% python3 -q
>>> import numpy as np
>>> from numpy import linalg as LA
>>> np.set_printoptions(precision=4, suppress=True, linewidth=120)
>>> rd = lambda a: np.round(a, 4) + 0
>>> data = np.loadtxt("mat.csv", delimiter=",")
>>> print(data)
[[0. 0. 0. 1.]
 [0. 0. 1. 0.]
 [0. 1. 0. 0.]
 [1. 0. 0. 0.]]
>>> vec = np.array([-8, 0, -2, 0])
>>> print(data.T @ (data @ vec))
[-8.  0. -2.  0.]
>>> print(rd(np.abs(LA.eigvals(data))))
[1. 1. 1. 1.]
>>> print(rd(np.sort(np.abs(np.degrees(np.angle(LA.eigvals(data)))))))
[  0.   0. 180. 180.]
>>> print(4 - LA.matrix_rank(data - np.eye(4), tol=1e-8))
2
>>> evals, vecs = LA.eig(data)
>>> print(evals)
[ 1. -1.  1. -1.]
>>> print(data @ vecs[:, 0] - evals[0] * vecs[:, 0])
[0. 0. 0. 0.]
>>> print(rd(np.sort(LA.eigvals(data.T))))
[-1. -1.  1.  1.]
>>> print(rd(np.sort(LA.eigvals(LA.inv(data)))))
[-1. -1.  1.  1.]
>>> proj = np.triu(np.array([[2, 3, 2, 3], [1, 0, 0, 2], [2, 3, 0, 1], [1, 1, 2, 2]]), 1) + np.eye(4)
>>> A2 = proj @ data @ LA.inv(proj)
>>> print(proj @ data - data @ proj)
[[ 3.  2.  3.  0.]
 [ 2.  0.  0. -1.]
 [ 1.  0.  0. -2.]
 [ 0. -3. -2. -3.]]
>>> print(rd(np.poly(A2)))
[ 1.  0. -2.  0.  1.]
>>> print(np.trace(A2), np.trace(data))
0.0 0.0
>>> print(LA.matrix_rank(A2))
4
>>> M = np.load("block7.npy")
>>> print(M)
[[ 0.7942  0.1378 -1.9033]
 [-0.6016  0.7083  0.7277]
 [-0.5546 -1.3307 -1.1168]
 [ 0.8464 -0.7122 -1.2641]]
>>> t = np.radians(30)
>>> R = np.eye(3)
>>> R[2, 2] = R[1, 1] = np.cos(t)
>>> R[2, 1], R[1, 2] = -np.sin(t), np.sin(t)
>>> print(rd(R))
[[ 1.     0.     0.   ]
 [ 0.     0.866  0.5  ]
 [ 0.    -0.5    0.866]]
>>> A2 = M @ R.T
>>> print(rd(LA.svd(M, compute_uv=False)), rd(LA.svd(A2, compute_uv=False)))
[3.   1.5  0.75] [3.   1.5  0.75]
>>> print(rd(LA.det(R)), rd(np.trace(R)))
1.0 2.7321
>>> print(rd(np.abs(A2 - M).max(axis=0)))
[0.     0.9701 0.815 ]
>>> print(rd(A2))
[[ 0.7942 -0.8323 -1.7172]
 [-0.6016  0.9773  0.2761]
 [-0.5546 -1.7108 -0.3018]
 [ 0.8464 -1.2488 -0.7386]]
>>> cov = A2.T @ A2
>>> print(LA.matrix_rank(cov))
3
>>> print(rd(np.diag(cov)))
[2.0167 6.1343 3.6617]
>>> print(np.allclose(cov, cov.T))
True
>>> m1 = np.array([[5, 2, 9, 0], [3, 2, 9, 0], [1, 4, 8, 0], [0, 0, 0, 0]])
>>> print(m1)
[[5 2 9 0]
 [3 2 9 0]
 [1 4 8 0]
 [0 0 0 0]]
>>> print(rd(LA.det(m1)))
0.0
>>> m1.inv()
Traceback (most recent call last):
  File "<python-input-41>", line 1, in <module>
    m1.inv()
    ^^^^^^
AttributeError: 'numpy.ndarray' object has no attribute 'inv'
>>> print(np.allclose(m1, m1.T))
False
>>> print(rd(np.sort(np.abs(LA.eigvals(m1)))))
[ 0.      1.1758  2.4848 13.691 ]
>>> print(m1 @ m1)
[[ 40  50 135   0]
 [ 30  46 117   0]
 [ 25  42 109   0]
 [  0   0   0   0]]
>>> def softmax(z):
...     e = np.exp(z - z.max(axis=-1, keepdims=True))
...     return e / e.sum(axis=-1, keepdims=True)
... 
>>> print(softmax(10 * m1[3]))
[0.25 0.25 0.25 0.25]
>>> print(rd(softmax(m1).sum(axis=1)))
[1. 1. 1. 1.]
>>> print(softmax(m1[3] + 3))
[0.25 0.25 0.25 0.25]
>>> scores = m1 @ m1.T / np.sqrt(4)
>>> print(softmax(scores).round(6).argmax(axis=1))
[0 0 0 0]
>>> print(softmax(scores)[3] @ m1)
[2.25 2.   6.5  0.  ]
>>> print(rd(softmax(scores)))
[[0.9933 0.0067 0.     0.    ]
 [0.9524 0.0474 0.0002 0.    ]
 [0.6652 0.2447 0.09   0.    ]
 [0.25   0.25   0.25   0.25  ]]
>>> print(rd(softmax(scores + np.triu(np.full(scores.shape, -np.inf), 1))))
[[1.     0.     0.     0.    ]
 [0.9526 0.0474 0.     0.    ]
 [0.6652 0.2447 0.09   0.    ]
 [0.25   0.25   0.25   0.25  ]]
>>> print((LA.matrix_power((m1 != 0) + (m1.T != 0) + np.eye(4), 4) > 0).astype(int))
[[1 1 1 0]
 [1 1 1 0]
 [1 1 1 0]
 [0 0 0 1]]
>>> print((m1 != 0).astype(int))
[[1 1 1 0]
 [1 1 1 0]
 [1 1 1 0]
 [0 0 0 0]]
>>> print(rd(LA.det(m1)))
0.0
>>> print(rd(np.sort(LA.eigvals(m1).real)))
[-1.1758  0.      2.4848 13.691 ]
>>> print(np.flatnonzero(LA.matrix_power((m1 != 0) + (m1.T != 0) + np.eye(4), 4)[2]))
[0 1 2]
>>> F = np.load("dump.npy")
>>> print(rd(F))
[[-0.7943 -0.201  -2.1084 -1.9706]
 [-0.8106 -0.191  -2.1495 -1.9199]
 [-0.0971  0.4702 -0.1816  2.9558]
 [ 1.0601 -0.0631  2.7628  0.4893]
 [-0.9861  0.3202 -2.5299  1.2348]
 [ 0.8585 -0.395   2.1846 -1.8261]
 [-0.5104 -0.3339 -1.3862 -2.5897]
 [-0.3742  0.4815 -0.9045  2.7946]
 [-0.3367  0.4819 -0.8063  2.8292]
 [ 0.5094 -0.4741  1.2593 -2.6325]
 [ 0.9829 -0.3229  2.5209 -1.2549]
 [-1.0572  0.0562 -2.7563 -0.5313]]
>>> Xs = F - F.mean(axis=0)
>>> U, sv, vt = LA.svd(Xs, full_matrices=False)
>>> print(np.searchsorted(np.cumsum(sv ** 2) / (sv ** 2).sum(), 0.9) + 1)
2
>>> print(np.abs(vt[0]).argmax())
3
>>> print(rd(sv))
[7.6845 6.8453 0.     0.    ]
>>> print((np.sign(U[:, 0]) == np.sign(U[0, 0])).astype(int))
[1 0 0 1 0 1 1 0 0 1 1 0]
>>> print(np.abs(U[:, 0]).argmax())
5
>>> print(rd(Xs.mean(axis=0)))
[0. 0. 0. 0.]
>>> F @ F
Traceback (most recent call last):
  File "<python-input-69>", line 1, in <module>
    F @ F
    ~~^~~
ValueError: matmul: Input operand 1 has a mismatch in its core dimension 0, with gufunc signature (n?,k),(k,m?)->(n?,m?) (size 12 is different from 4)
>>> cov = F.T @ F
>>> print(rd(LA.svd(F, compute_uv=False) ** 2))
[59.1814 48.8186  0.      0.    ]
>>> print(LA.matrix_rank(cov))
2
>>> print(rd(LA.eigvalsh(cov)[::-1]))
[59.1814 48.8186  0.      0.    ]
>>> print(np.trace(cov), (F ** 2).sum())
108.0 108.0
>>> print(rd(np.diag(cov)))
[ 6.9877  1.4683 46.8319 52.7121]
>>> print(rd(cov))
[[ 6.9877 -1.2433 18.0843 -2.1211]
 [-1.2433  1.4683 -3.0259  8.4356]
 [18.0843 -3.0259 46.8319 -4.2496]
 [-2.1211  8.4356 -4.2496 52.7121]]
>>> evals, vecs = LA.eigh(cov)
>>> vec = np.array([2, -9, -1, -1])
>>> print(rd(LA.eigvalsh(cov[1:, 1:])))
[ 0.     44.6345 56.3778]
>>> print(rd(vecs * np.maximum(evals, 0) @ vecs.T))
[[ 6.9877 -1.2433 18.0843 -2.1211]
 [-1.2433  1.4683 -3.0259  8.4356]
 [18.0843 -3.0259 46.8319 -4.2496]
 [-2.1211  8.4356 -4.2496 52.7121]]
>>> rk = LA.matrix_rank(F)
>>> print(rk)
2
>>> null = LA.svd(F)[2][rk:].T
>>> print(np.allclose(F @ null, 0))
True
>>> print([int(LA.matrix_rank(F[:, :j + 1])) for j in range(4)])
[1, 2, 2, 2]
>>> print(rd(null @ null.T))
[[ 0.871   0.0177 -0.3347  0.0052]
 [ 0.0177  0.9742  0.0423 -0.1518]
 [-0.3347  0.0423  0.1311 -0.0097]
 [ 0.0052 -0.1518 -0.0097  0.0237]]
>>> print(null.shape)
(4, 2)
>>> U, sv, vt = LA.svd(F)
>>> vecs = vt[:(sv > 1e-8).sum()]
>>> rng = np.random.default_rng(23790)
>>> vec = F[7] + 2 * F[11] + rng.integers(2) * np.eye(4)[3]
>>> print(rd(vec))
[-2.4885  0.5939 -6.417   2.7321]
>>> print(rd(np.diag(vecs.T @ vecs)))
[0.129  0.0258 0.8689 0.9763]
>>> print(rd(LA.norm(vec - vecs.T @ vecs @ vec)))
0.154
